% ipython --no-banner

In [1]: import numpy as np

In [2]: from numpy import linalg as LA

In [3]: np.set_printoptions(precision=3, suppress=True, linewidth=100, floatmode="fixed")

In [4]: F = np.load("mat.npy")

In [5]: print(F)
[[0.220 0.147 0.269 0.220 0.000 0.171]
 [0.147 0.098 0.179 0.147 0.000 0.114]
 [0.269 0.179 0.329 0.269 0.000 0.209]
 [0.220 0.147 0.269 0.220 0.000 0.171]
 [0.000 0.000 0.000 0.000 0.000 0.000]
 [0.171 0.114 0.209 0.171 0.000 0.133]]

In [6]: rng = np.random.default_rng(2230)

In [7]: z = rng.permutation(6)

In [8]: print(z)
[1 0 2 4 3 5]

In [9]: out = F[z][:, z]

In [10]: print(np.diag(out))
[0.098 0.220 0.329 0.000 0.220 0.133]

In [11]: print(out)
[[0.098 0.147 0.179 0.000 0.147 0.114]
 [0.147 0.220 0.269 0.000 0.220 0.171]
 [0.179 0.269 0.329 0.000 0.269 0.209]
 [0.000 0.000 0.000 0.000 0.000 0.000]
 [0.147 0.220 0.269 0.000 0.220 0.171]
 [0.114 0.171 0.209 0.000 0.171 0.133]]

In [12]: print(np.round(LA.det(out), 3), np.round(LA.det(F[z]), 3))
0.0 0.0

In [13]: print(round(np.trace(out), 3))
1.0

In [14]: mat = np.load("arr.npy")

In [15]: print(mat)
[[-0.081  3.875  5.060  0.042 -0.143]
 [-0.132  4.070  4.972  0.060  0.145]
 [ 0.070  4.089  4.950 -0.095  0.219]
 [-0.080  3.959  4.988 -0.226  0.021]
 [ 0.232  3.858  5.086  0.164  0.108]
 [ 0.115  4.046  5.098 -0.126 -0.059]
 [-0.093  4.042  4.942 -0.154  0.075]
 [-4.024  1.091  5.050  3.235  3.104]
 [-4.135  1.000  5.103  2.930  2.889]
 [-3.829  0.933  5.025  3.017  3.060]
 [-4.047  0.981  4.933  2.932  3.264]
 [-3.898  0.825  5.111  3.014  3.025]
 [-3.956  1.053  5.126  3.021  2.846]
 [-3.884  1.127  4.991  3.055  2.867]
 [-1.867 -2.942  1.804  2.929  0.952]
 [-2.035 -2.969  2.147  2.937  1.014]
 [-2.188 -2.851  2.130  2.915  0.941]
 [-2.016 -2.788  1.879  2.894  1.249]
 [-2.109 -2.900  2.166  2.939  0.990]
 [-2.120 -3.090  1.787  2.846  1.008]
 [-1.985 -2.952  2.070  2.806  0.999]]

In [16]: z = mat[:, 1] > np.median(mat[:, 1])

In [17]: r0 = mat[z].mean(axis=0) - mat[~z].mean(axis=0)

In [18]: print(((mat - mat.mean(axis=0)) @ r0 > 0).astype(int))
[1 1 1 1 1 1 1 0 0 0 0 0 0 0 0 0 0 0 0 0 0]

In [19]: print(round((((mat - mat.mean(axis=0)) @ r0 > 0) == z).mean(), 3))
0.857

In [20]: P = mat @ LA.solve(mat.T @ mat, mat.T)

In [21]: print(np.round(np.trace(P), 3))
5.0

In [22]: print(np.allclose(P @ P, P))
True

In [23]: Xs = mat - mat.mean(axis=0)

In [24]: Uu, sigma, VT = LA.svd(Xs, full_matrices=False)

In [25]: print(np.searchsorted(np.cumsum(sigma ** 2) / (sigma ** 2).sum(), 0.9) + 1)
2

In [26]: print(VT[0] * np.sign(VT[0, np.abs(VT[0]).argmax()]))
[ 0.294  0.802  0.325 -0.374 -0.159]

In [27]: print(np.round(sigma ** 2 / (sigma ** 2).sum(), 3) + 0)
[0.733 0.265 0.001 0.001 0.000]

In [28]: print(np.abs(Uu[:, 0]).argmax())
5

In [29]: print(np.abs(VT[0]).argmax())
1

In [30]: print(np.round(Xs.mean(axis=0), 3) + 0)
[0.000 0.000 0.000 0.000 0.000]

In [31]: data = np.load("w.npy")

In [32]: print(data)
[[59.960 40.068 20.966 18.751 39.717]
 [59.898 38.831 20.157 20.037 40.358]
 [59.309 40.109 18.955 20.739 41.082]
 [60.758 39.469 18.973 21.095 38.968]
 [58.831 39.263 20.473 18.807 41.695]
 [61.719 40.001 18.919 19.693 37.823]
 [58.013 41.012 24.235 18.487 38.849]
 [60.320 39.504 20.506 19.776 39.862]
 [58.753 39.763 20.490 19.818 40.430]
 [60.579 39.869 19.594 18.875 39.870]
 [59.990 40.659 19.528 20.364 39.829]
 [60.722 41.730 21.106 19.547 39.508]
 [59.408 39.639 19.454 19.670 40.976]
 [61.758 40.301 18.219 17.805 38.550]]

In [33]: print(data.shape)
(14, 5)

In [34]: print(np.abs(data).max())
61.758

In [35]: print(data.sum(axis=0))
[840.018 560.218 281.575 273.464 557.517]

In [36]: print(data.mean(axis=0))
[60.001 40.016 20.113 19.533 39.823]

In [37]: z = data[:, 2] > np.median(data[:, 2])

In [38]: r0 = data[z].mean(axis=0) - data[~z].mean(axis=0)

In [39]: print(r0)
[-1.003  0.018  2.042 -0.431  0.474]

In [40]: print(np.argsort(-np.abs(r0).round(6), kind="stable"))
[2 0 4 3 1]

In [41]: print((((data - data.mean(axis=0)) @ r0 > 0) == z).mean())
1.0

In [42]: print(((data - data.mean(axis=0)) @ r0 > 0).astype(int))
[1 1 0 0 1 0 1 1 1 0 0 1 0 0]

In [43]: G = np.cov(data, rowvar=False)

In [44]: print(G.shape)
(5, 5)

In [45]: print(np.argwhere(np.triu(np.abs(np.corrcoef(data.T)) > 0.8, 1)))
[]

In [46]: dist = LA.norm(data[:, None] - data[None], axis=-1)

In [47]: print(np.flatnonzero(dist[0] < dist.mean() / 2))
[0 7]

In [48]: print(LA.matrix_rank(dist ** 2))
7

In [49]: print(dist.shape)
(14, 14)

In [50]: print((dist + 1e9 * np.eye(14)).round(6).argmin(axis=1))
[ 7  7 12 10 12  3  0  1 12  7  7  0  2  5]

In [51]: print(dist[0].round(6).argsort(kind="stable")[:4])
[0 7 9 8]

In [52]: print(dist.mean(axis=1).argmax())
6

In [53]: x0 = np.array([-4, 2, 0, 0, -2])

In [54]: target = data @ x0

In [55]: print(np.round(LA.pinv(data) @ data, 3) + 0)
[[1.000 0.000 0.000 0.000 0.000]
 [0.000 1.000 0.000 0.000 0.000]
 [0.000 0.000 1.000 0.000 0.000]
 [0.000 0.000 0.000 1.000 0.000]
 [0.000 0.000 0.000 0.000 1.000]]

In [56]: target = target + 0.02 * rng.normal(size=14)

In [57]: print(target)
[-239.120 -242.655 -239.199 -242.044 -240.176 -242.559 -227.730 -241.995 -236.336 -242.320 -238.269
 -238.421 -240.302 -243.539]

In [58]: b, *_ = LA.lstsq(data, target)

In [59]: print(np.round(LA.norm(target - data @ b), 3))
0.053

In [60]: J = np.array([[-4, 4, -9, -3, -2, 6],
    ...:     [1, -3, 4, 5, 6, -4],
    ...:     [3, 7, -5, 6, -2, 5],
    ...:     [6, -8, 9, -9, -1, -4],
    ...:     [-7, 5, -2, -1, -2, -7],
    ...:     [5, -7, 9, -3, -8, 6]])

In [61]: th = np.radians(90)

In [62]: r_ = np.eye(6)

In [63]: r_[4, 4] = r_[1, 1] = np.cos(th)

In [64]: r_[4, 1], r_[1, 4] = -np.sin(th), np.sin(th)

In [65]: print(r_.round(3) + 0)
[[ 1.000  0.000  0.000  0.000  0.000  0.000]
 [ 0.000  0.000  0.000  0.000  1.000  0.000]
 [ 0.000  0.000  1.000  0.000  0.000  0.000]
 [ 0.000  0.000  0.000  1.000  0.000  0.000]
 [ 0.000 -1.000  0.000  0.000  0.000  0.000]
 [ 0.000  0.000  0.000  0.000  0.000  1.000]]

In [66]: out = J @ r_.T

In [67]: print(np.allclose(J @ J.T, out @ out.T))
True

In [68]: print(np.round(LA.det(r_), 3), np.trace(r_))
1.0 4.0

In [69]: print(LA.svd(J, compute_uv=False), LA.svd(out, compute_uv=False))
[24.667 15.784 12.357  7.189  5.103  0.018] [24.667 15.784 12.357  7.189  5.103  0.018]

In [70]: print(out)
[[-4.000 -2.000 -9.000 -3.000 -4.000  6.000]
 [ 1.000  6.000  4.000  5.000  3.000 -4.000]
 [ 3.000 -2.000 -5.000  6.000 -7.000  5.000]
 [ 6.000 -1.000  9.000 -9.000  8.000 -4.000]
 [-7.000 -2.000 -2.000 -1.000 -5.000 -7.000]
 [ 5.000 -8.000  9.000 -3.000  7.000  6.000]]

In [71]: print(np.abs(out - J).max(axis=0))
[ 0.000  9.000  0.000  0.000 15.000  0.000]

In [72]: z = rng.permutation(6)

In [73]: print(z)
[0 1 3 4 5 2]

In [74]: out = J[z][:, z]

In [75]: print(np.diag(out))
[-4 -3 -9 -2  6 -5]

In [76]: print(np.round(LA.det(out), 3), np.round(LA.det(J[z]), 3))
3100.0 -3100.0

In [77]: print(np.trace(out))
-17

In [78]: M = np.load("test12.npy")

In [79]: print(M)
[[6 1 2 6 1 0 2]
 [2 4 3 3 1 3 2]
 [1 6 6 9 5 7 1]]

In [80]: x0 = np.array([-1, 0, -7, 2, -8, -6, 4])

In [81]: a = np.maximum(M @ x0, 0)

In [82]: print(np.maximum(M @ x0, 0) - np.maximum(-M @ x0, 0))
[  -8  -35 -103]

In [83]: r0 = np.array([-3, 0, -1])

In [84]: print(np.array([np.convolve(row, r0, "same") for row in M]))
[[ -3 -12 -19  -5  -6  -7   0]
 [-12 -11 -13  -6 -12  -7  -3]
 [-18 -19 -33 -21 -30  -8  -7]]

In [85]: q, _ = LA.qr(np.array([[-1.2, 2.0, 0.9, -1.1],
    ...:     [1.2, -0.8, 0.5, -0.7],
    ...:     [0.0, -0.3, 0.7, 0.7],
    ...:     [-0.6, -0.9, -1.0, -0.7]]))

In [86]: evals = np.array([2, -2, 9, -6])

In [87]: feats = q @ np.diag(evals) @ q.T

In [88]: print(feats)
[[-0.192 -2.116  3.313  0.152]
 [-2.116 -1.158  3.824 -2.084]
 [ 3.313  3.824  6.822  1.022]
 [ 0.152 -2.084  1.022 -2.472]]

In [89]: evals, evecs = LA.eigh(feats)

In [90]: x0 = np.array([1, -2, 3, -3])

In [91]: print(round(x0 @ feats @ x0, 3))
-27.526

In [92]: print(np.round(np.abs(feats).sum(axis=1).max(), 3), round(float(np.abs(evals).max()), 3))
14.981 9.0

In [93]: print(LA.eigvalsh(feats[1:, 1:]))
[-4.901 -0.268  8.361]

In [94]: print((np.sign(evecs[:, -1].round(6)) == np.sign(evecs[0, -1].round(6))).astype(int))
[1 1 1 1]

In [95]: print(evecs * np.abs(evals) @ evecs.T)
[[ 3.252  1.702  1.108  0.900]
 [ 1.702  4.386  0.879  1.368]
 [ 1.108  0.879  8.424 -0.459]
 [ 0.900  1.368 -0.459  2.937]]

In [96]: print(round(float(x0 @ feats @ x0 / (x0 @ x0)), 3), round(float(evals[0]), 3), round(float(evals[-1]), 3))
-1.197 -6.0 9.0

In [97]: out = LA.inv(feats)

In [98]: print(round(float(LA.slogdet(feats)[0]), 3))
1.0

In [99]: print(np.round(LA.cond(feats), 3))
4.5

In [100]: print(np.round(feats @ out, 3) + 0)
[[1.000 0.000 0.000 0.000]
 [0.000 1.000 0.000 0.000]
 [0.000 0.000 1.000 0.000]
 [0.000 0.000 0.000 1.000]]

In [101]: G = J.T @ J

In [102]: print(np.round(LA.eigvalsh(G)[::-1], 3) + 0)
[608.452 249.145 152.686  51.678  26.040   0.000]

In [103]: print(np.allclose(G, G.T))
True

In [104]: print(np.diag(G))
[136 212 288 161 113 178]

In [105]: print(G)
[[ 136 -116  138  -27  -24   42]
 [-116  212 -228  103   14   26]
 [ 138 -228  288  -89  -25  -63]
 [ -27  103  -89  161   59   17]
 [ -24   14  -25   59  113  -76]
 [  42   26  -63   17  -76  178]]

In [106]: P = np.triu(np.array([[1, -1, -3, 0], [1, 1, -2, 1], [3, 0, 1, 3], [-3, 3, -3, 0]]), 1) + np.eye(4)

In [107]: out = P @ feats @ LA.inv(P)

In [108]: print(LA.matrix_rank(out))
4

In [109]: print(np.poly(out))
[  1.000  -3.000 -58.000  12.000 216.000]

In [110]: evals, evecs = LA.eig(feats)

In [111]: print(np.sort(LA.eigvals(LA.inv(feats))))
[-0.500 -0.167  0.111  0.500]

In [112]: print(evals)
[ 9.000  2.000 -6.000 -2.000]

In [113]: print(round(np.prod(evals), 3))
216.0

In [114]: basis = np.array([[1, 3, 2, -5, 1], [1, -5, 0, -3, 2]])

In [115]: K = np.repeat(basis, 21 // 2, axis=0)

In [116]: K = K + 0.1 * rng.normal(size=K.shape)

In [117]: print(K)
[[ 0.987  3.168  2.093 -5.148  0.999]
 [ 1.084  2.902  2.004 -5.149  1.015]
 [ 1.107  3.083  2.060 -5.091  0.828]
 [ 0.976  2.960  2.050 -4.960  1.314]
 [ 1.277  3.041  1.990 -4.897  0.822]
 [ 0.929  2.892  1.974 -4.836  0.926]
 [ 1.005  3.057  2.062 -4.964  0.964]
 [ 0.999  2.879  1.984 -4.967  1.171]
 [ 0.892  3.084  2.027 -5.022  0.942]
 [ 0.916  2.957  2.032 -4.886  0.856]
 [ 1.018 -4.886  0.022 -3.095  1.883]
 [ 0.898 -4.987 -0.222 -3.084  2.175]
 [ 1.038 -4.979 -0.131 -3.097  1.907]
 [ 0.998 -4.966  0.016 -2.944  1.935]
 [ 0.971 -4.917  0.189 -2.931  1.799]
 [ 1.146 -4.969 -0.004 -3.145  1.857]
 [ 0.943 -5.221 -0.087 -3.070  2.030]
 [ 0.960 -5.065 -0.141 -2.892  1.948]
 [ 1.040 -4.802  0.050 -3.149  2.060]
 [ 1.068 -5.088  0.037 -2.991  2.143]]

In [118]: Xs = K - K.mean(axis=0)

In [119]: Uu, sigma, VT = LA.svd(Xs, full_matrices=False)

In [120]: print(np.abs(VT[-1]))
[0.451 0.310 0.631 0.525 0.161]

In [121]: print(np.round(sigma ** 2 / (sigma ** 2).sum(), 3) + 0)
[0.998 0.001 0.001 0.000 0.000]

In [122]: print(np.abs(Uu[:, 0]).argmax())
16

In [123]: print(np.abs(VT[0]).argmax())
1

In [124]: print((np.sign(Uu[:, 0]) == np.sign(Uu[0, 0])).astype(int))
[1 1 1 1 1 1 1 1 1 1 0 0 0 0 0 0 0 0 0 0]
